$ ipython --no-banner

In [1]: import numpy as np

In [2]: import numpy.linalg as la

In [3]: np.set_printoptions(suppress=True, linewidth=100)

In [4]: tidy = lambda a: np.round(a, 3) + 0

In [5]: m1 = np.load("case7.npy")

In [6]: print(m1)
[[0 3 0 3]
 [3 0 3 0]
 [0 3 0 3]
 [3 0 3 0]]

In [7]: evals, V = la.eigh(m1)

In [8]: x0 = np.array([3, -1, 0, 1])

In [9]: print(np.abs(m1).sum(axis=1).max(), tidy(np.abs(evals).max()))
6 6.0

In [10]: print(tidy(V * np.abs(evals) @ V.T))
[[3. 0. 3. 0.]
 [0. 3. 0. 3.]
 [3. 0. 3. 0.]
 [0. 3. 0. 3.]]

In [11]: print((np.sign(V[:, -1].round(6)) == np.sign(V[0, -1].round(6))).astype(int))
[1 1 1 1]

In [12]: F = np.load("x.npy")

In [13]: print(F)
[[ 5  5  5]
 [ 5 10 10]
 [ 5 10 15]]

In [14]: L = la.cholesky(F)

In [15]: print(tidy(L @ L.T))
[[ 5.  5.  5.]
 [ 5. 10. 10.]
 [ 5. 10. 15.]]

In [16]: print(tidy(F / np.sqrt(np.outer(np.diag(F), np.diag(F)))))
[[1.    0.707 0.577]
 [0.707 1.    0.816]
 [0.577 0.816 1.   ]]

In [17]: print(tidy(np.diag(L) ** 2))
[5. 5. 5.]

In [18]: x0 = np.array([3, 1, 2])

In [19]: h1 = np.maximum(F @ x0, 0)

In [20]: print(F * (h1 > 1e-9)[:, None])
[[ 5  5  5]
 [ 5 10 10]
 [ 5 10 15]]

In [21]: print(np.flatnonzero(h1 > 1e-9))
[0 1 2]

In [22]: print(F.T @ h1)
[ 650 1150 1425]

In [23]: print(np.maximum(F @ x0, 0) - np.maximum(-F @ x0, 0))
[30 45 55]

In [24]: print(np.tanh(F @ x0))
[1. 1. 1.]

In [25]: print(np.maximum(F @ (3 * x0), 0))
[ 90 135 165]

In [26]: print(h1)
[30 45 55]

In [27]: u = np.array([0, 1, -6])

In [28]: M2 = F + np.outer(u, np.eye(3)[2])

In [29]: print(la.matrix_rank(M2 - F))
1

In [30]: evals, V = la.eig(F)

In [31]: print(tidy(np.sort(la.eigvals(F.T))))
[ 1.54   3.216 25.245]

In [32]: print(tidy(np.sort(la.eigvals(la.inv(F)))))
[0.04  0.311 0.649]

In [33]: print(tidy(np.sort(la.eigvals(F @ F))))
[  2.371  10.34  637.289]

In [34]: E = np.load("data.npy")

In [35]: print(E)
[[-3 -5 -2  2]
 [ 2 -3 -5 -2]
 [-2  2 -3 -5]
 [-5 -2  2 -3]]

In [36]: u = np.array([3, 4, 3])

In [37]: print(np.cross(E[2, :3], E[1, :3]))
[-19 -16   2]

In [38]: print(np.convolve(E[2], u))
[ -6  -2  -7 -21 -29 -15]

In [39]: print(np.correlate(E[2], E[1], "full"))
[  4   6   2  15  38   9 -10]

In [40]: print(np.array([np.convolve(row, u, "same") for row in E]))
[[-27 -35 -17   2]
 [ -1 -21 -35 -23]
 [ -2  -7 -21 -29]
 [-26 -17  -7  -6]]

In [41]: M2 = np.array([[-5, 0, -1], [-2, 1, 5], [-5, -4, -3], [4, 1, -4]])

In [42]: print(la.matrix_rank(E @ M2))
3

In [43]: print(M2.T @ E.T)
[[ 43  13   1   7]
 [  5  15   9 -13]
 [-24   6  41   1]]

In [44]: print(np.einsum("ik,kj->ji", E, M2))
[[ 43  13   1   7]
 [  5  15   9 -13]
 [-24   6  41   1]]

In [45]: print(np.einsum("ij,ij->i", E, E))
[42 42 42 42]

In [46]: print(np.vstack([E, M2.T]).shape)
(7, 4)

In [47]: M2 = E[0, 0] * E[1:] - np.outer(E[1:, 0], E[0])

In [48]: print(M2)
[[  0  19  19   2]
 [  0 -16   5  19]
 [  0 -19 -16  19]]

In [49]: print(tidy(E[:, 0] / E[0, 0]))
[ 1.    -0.667  0.667  1.667]

In [50]: q, V = la.qr(E[:, :2])[0], la.qr(E[:, 2:])[0]

In [51]: sv = la.svd(q.T @ V, compute_uv=False)

In [52]: print(tidy(sv))
[0.852 0.123]

In [53]: M2 = E / la.norm(E, axis=1, keepdims=True)

In [54]: C2 = M2 @ M2.T

In [55]: print((np.abs(C2) > 0.9).astype(int))
[[1 0 0 0]
 [0 1 0 0]
 [0 0 1 0]
 [0 0 0 1]]

In [56]: print(tidy(C2[3]))
[ 0.357 -0.19   0.357  1.   ]

In [57]: print(tidy(C2))
[[ 1.     0.357 -0.19   0.357]
 [ 0.357  1.     0.357 -0.19 ]
 [-0.19   0.357  1.     0.357]
 [ 0.357 -0.19   0.357  1.   ]]

In [58]: print(np.argwhere(np.triu(np.abs(C2) > 0.95, 1)))
[]

In [59]: print((C2 - 2 * np.eye(4)).round(6).argmax(axis=1))
[1 0 1 0]

In [60]: M = np.load("w.npy")

In [61]: print(M)
[[0 0 1]
 [2 2 3]
 [2 2 3]
 [2 2 3]]

In [62]: # null space of dimension 1

In [63]: blk = np.stack([M, -1 * M, M[::-1]])

In [64]: print(blk.shape)
(3, 4, 3)

In [65]: print(la.matrix_rank(blk))
[2 2 2]

In [66]: print(blk.sum(axis=0))
[[2 2 3]
 [2 2 3]
 [2 2 3]
 [0 0 1]]

In [67]: mat = np.array([[4, 5, 6, 7], [8, 9, 10, 11], [12, 13, 14, 15]])

In [68]: print(mat)
[[ 4  5  6  7]
 [ 8  9 10 11]
 [12 13 14 15]]

In [69]: print(tidy(mat @ la.pinv(mat) @ mat))
[[ 4.  5.  6.  7.]
 [ 8.  9. 10. 11.]
 [12. 13. 14. 15.]]

In [70]: print(np.allclose(mat[:-1].T @ la.lstsq(mat[:-1].T, mat[-1])[0], mat[-1]))
True

In [71]: print(np.unique(mat.round(6), axis=0).shape)
(3, 4)
